% ipython --no-banner

In [1]: import numpy as np

In [2]: np.set_printoptions(precision=2, suppress=True, linewidth=200)

In [3]: def rd(a):
   ...:     return np.round(a, 2) + 0
   ...: 

In [4]: rng = np.random.default_rng(6)

In [5]: J = np.triu(rng.random((11, 11)) < 0.2, 1).astype(int)

In [6]: J = J + J.T

In [7]: J
Out[7]: 
array([[0, 0, 0, 0, 0, 0, 0, 0, 0, 1, 1],
       [0, 0, 0, 0, 0, 1, 0, 0, 0, 0, 1],
       [0, 0, 0, 0, 1, 0, 1, 0, 0, 0, 0],
       [0, 0, 0, 0, 0, 0, 0, 0, 0, 1, 0],
       [0, 0, 1, 0, 0, 0, 1, 0, 0, 0, 1],
       [0, 1, 0, 0, 0, 0, 0, 0, 0, 0, 0],
       [0, 0, 1, 0, 1, 0, 0, 0, 0, 0, 1],
       [0, 0, 0, 0, 0, 0, 0, 0, 0, 0, 0],
       [0, 0, 0, 0, 0, 0, 0, 0, 0, 0, 0],
       [1, 0, 0, 1, 0, 0, 0, 0, 0, 0, 1],
       [1, 1, 0, 0, 1, 0, 1, 0, 0, 1, 0]])

In [8]: rd(np.linalg.norm(J, 1)), rd(np.linalg.norm(J, np.inf))
Out[8]: (np.float64(5.0), np.float64(5.0))

In [9]: rd(np.linalg.norm(J[1], 1)), rd(np.linalg.norm(J[1], np.inf))
Out[9]: (np.float64(2.0), np.float64(1.0))

In [10]: rd(np.linalg.norm(J, "nuc"))
Out[10]: np.float64(12.08)

In [11]: rd(np.linalg.norm(J, axis=1))
Out[11]: array([1.41, 1.41, 1.41, 1.  , 1.73, 1.  , 1.73, 0.  , 0.  , 1.73, 2.24])

In [12]: rd(np.linalg.norm(J[1] - J[3]))
Out[12]: np.float64(1.73)

In [13]: np.linalg.norm(J, axis=1).argmax()
Out[13]: np.int64(10)

In [14]: np.linalg.lstsq(J[:-1].T, J[-1])[2]
Out[14]: np.int32(8)

In [15]: rd(np.trace(np.linalg.pinv(J) @ J))
Out[15]: np.float64(9.0)

In [16]: W2 = np.array([[1, 3, 5, -1, 0, -4, -4, 3, 2, 5], [-2, 2, 4, 1, 0, -1, 0, 1, 1, -2]])

In [17]: X = rng.normal(size=(21, 2)) @ W2 + np.array([3, 3, 1, 3, 1, 3, 1, 2, 2, 1])

In [18]: rd(X)
Out[18]: 
array([[  2.2 ,   1.77,  -0.95,   3.66,   1.  ,   4.89,   3.03,   0.62,   1.13,  -1.84],
       [  1.47,   0.05,  -3.78,   4.33,   1.  ,   7.28,   5.48,  -1.16,  -0.04,  -5.02],
       [  1.51,   1.8 ,  -0.73,   4.08,   1.  ,   5.29,   3.7 ,   0.39,   1.06,  -3.19],
       [  0.59,   4.04,   3.42,   4.38,   1.  ,   3.34,   2.37,   2.  ,   2.35,  -2.78],
       [  1.35,   7.96,  10.09,   3.41,   1.  ,  -1.55,  -2.31,   5.72,   4.89,   2.66],
       [  5.03,  -5.46, -14.3 ,   2.79,   1.  ,  11.24,   7.42,  -4.64,  -3.03,  -3.39],
       [  4.56,   3.06,   0.72,   2.02,   1.  ,   1.96,  -0.62,   2.64,   2.23,   4.18],
       [  2.8 ,   4.79,   4.18,   2.9 ,   1.  ,   1.11,  -0.59,   3.49,   3.09,   2.39],
       [  1.34,   5.38,   5.58,   3.74,   1.  ,   1.36,   0.28,   3.46,   3.28,   0.06],
       [  2.61,   5.61,   5.67,   2.92,   1.  ,   0.3 ,  -1.23,   4.14,   3.59,   2.84],
       [ -1.34,   3.77,   3.43,   5.62,   1.  ,   4.85,   4.58,   1.04,   1.94,  -6.92],
       [  0.91,   5.59,   6.06,   3.98,   1.  ,   1.39,   0.49,   3.49,   3.36,  -0.58],
       [  0.79,   6.52,   7.71,   3.94,   1.  ,   0.42,  -0.31,   4.25,   3.92,   0.1 ],
       [  2.72,   3.9 ,   2.64,   3.06,   1.  ,   2.17,   0.39,   2.68,   2.52,   1.33],
       [  4.56,   2.  ,  -1.15,   2.15,   1.  ,   3.16,   0.45,   1.7 ,   1.57,   3.11],
       [  2.72,   0.99,  -2.45,   3.43,   1.  ,   5.44,   3.29,   0.14,   0.71,  -1.57],
       [  4.85,   0.68,  -3.52,   2.13,   1.  ,   4.45,   1.47,   0.67,   0.78,   2.38],
       [  7.32,   8.11,   8.86,  -0.34,   1.  ,  -5.44,  -8.43,   8.09,   5.73,  14.75],
       [ -2.2 ,   6.97,   9.25,   5.75,   1.  ,   1.78,   2.22,   3.53,   3.83,  -5.42],
       [  0.81,   2.55,   0.77,   4.43,   1.  ,   4.87,   3.64,   0.79,   1.45,  -3.83],
       [  4.08,   4.57,   3.47,   2.13,   1.  ,   0.56,  -1.64,   3.77,   3.11,   4.72]])

In [19]: rd(np.linalg.norm(X, axis=0))
Out[19]: array([14.56, 21.42, 26.95, 16.52,  4.58, 19.95, 15.74, 15.59, 13.38, 21.16])

In [20]: rd(np.linalg.norm(X[3] - X[19]))
Out[20]: np.float64(4.08)

In [21]: rd(np.linalg.norm(X, "nuc"))
Out[21]: np.float64(94.71)

In [22]: m1 = np.array([[0, 2, 1, 1, 1, 2],
    ...:     [0, 0, 1, 1, 1, 0],
    ...:     [0, 0, 0, 0, 2, 2],
    ...:     [0, 0, 0, 0, 1, 1],
    ...:     [0, 0, 0, 0, 0, 0],
    ...:     [0, 0, 0, 0, 0, 0]])

In [23]: rd(m1 @ np.linalg.pinv(m1) @ m1)
Out[23]: 
array([[0., 2., 1., 1., 1., 2.],
       [0., 0., 1., 1., 1., 0.],
       [0., 0., 0., 0., 2., 2.],
       [0., 0., 0., 0., 1., 1.],
       [0., 0., 0., 0., 0., 0.],
       [0., 0., 0., 0., 0., 0.]])

In [24]: np.allclose(m1[:-1].T @ np.linalg.lstsq(m1[:-1].T, m1[-1])[0], m1[-1])
Out[24]: True

In [25]: np.unique(m1.round(6), axis=0).shape
Out[25]: (5, 6)

In [26]: np.abs(np.diag(np.linalg.qr(m1)[1])) > 1e-9
Out[26]: array([False, False, False, False, False, False])

In [27]: [round(float(x), 2) for x in np.linalg.svd(m1, compute_uv=False)[:3]]
Out[27]: [4.26, 1.96, 1.41]

In [28]: K = np.loadtxt("sample8.csv", delimiter=",")

In [29]: K
Out[29]: 
array([[0., 1., 0., 0., 0., 1., 0., 1.],
       [1., 0., 0., 0., 0., 1., 0., 1.],
       [0., 0., 0., 0., 0., 0., 1., 0.],
       [0., 0., 0., 0., 1., 0., 1., 0.],
       [0., 0., 0., 1., 0., 0., 0., 0.],
       [1., 1., 0., 0., 0., 0., 0., 1.],
       [0., 0., 1., 1., 0., 0., 0., 0.],
       [1., 1., 0., 0., 0., 1., 0., 0.]])

In [30]: [round(float(np.linalg.det(K[:i, :i])), 2) + 0 for i in range(1, 9)]
Out[30]: [0.0, -1.0, 0.0, 0.0, 0.0, 0.0, 2.0, -3.0]

In [31]: np.all(np.linalg.eigvalsh(K) > 0)
Out[31]: np.False_

In [32]: x0 = np.array([8, 6, 8, 5, 9, 1, 0, 3])

In [33]: h1 = np.maximum(K @ x0, 0)

In [34]: np.maximum(K @ x0, 0) - np.maximum(-K @ x0, 0)
Out[34]: array([10., 12.,  0.,  9.,  5., 17., 13., 15.])

In [35]: np.flatnonzero(h1 > 1e-9)
Out[35]: array([0, 1, 3, 4, 5, 6, 7])

In [36]: np.maximum(K @ (3 * x0), 0)
Out[36]: array([30., 36.,  0., 27., 15., 51., 39., 45.])

In [37]: K * (h1 > 1e-9)[:, None]
Out[37]: 
array([[0., 1., 0., 0., 0., 1., 0., 1.],
       [1., 0., 0., 0., 0., 1., 0., 1.],
       [0., 0., 0., 0., 0., 0., 0., 0.],
       [0., 0., 0., 0., 1., 0., 1., 0.],
       [0., 0., 0., 1., 0., 0., 0., 0.],
       [1., 1., 0., 0., 0., 0., 0., 1.],
       [0., 0., 1., 1., 0., 0., 0., 0.],
       [1., 1., 0., 0., 0., 1., 0., 0.]])

In [38]: K.T @ h1
Out[38]: array([44., 42., 13., 18.,  9., 37.,  9., 39.])
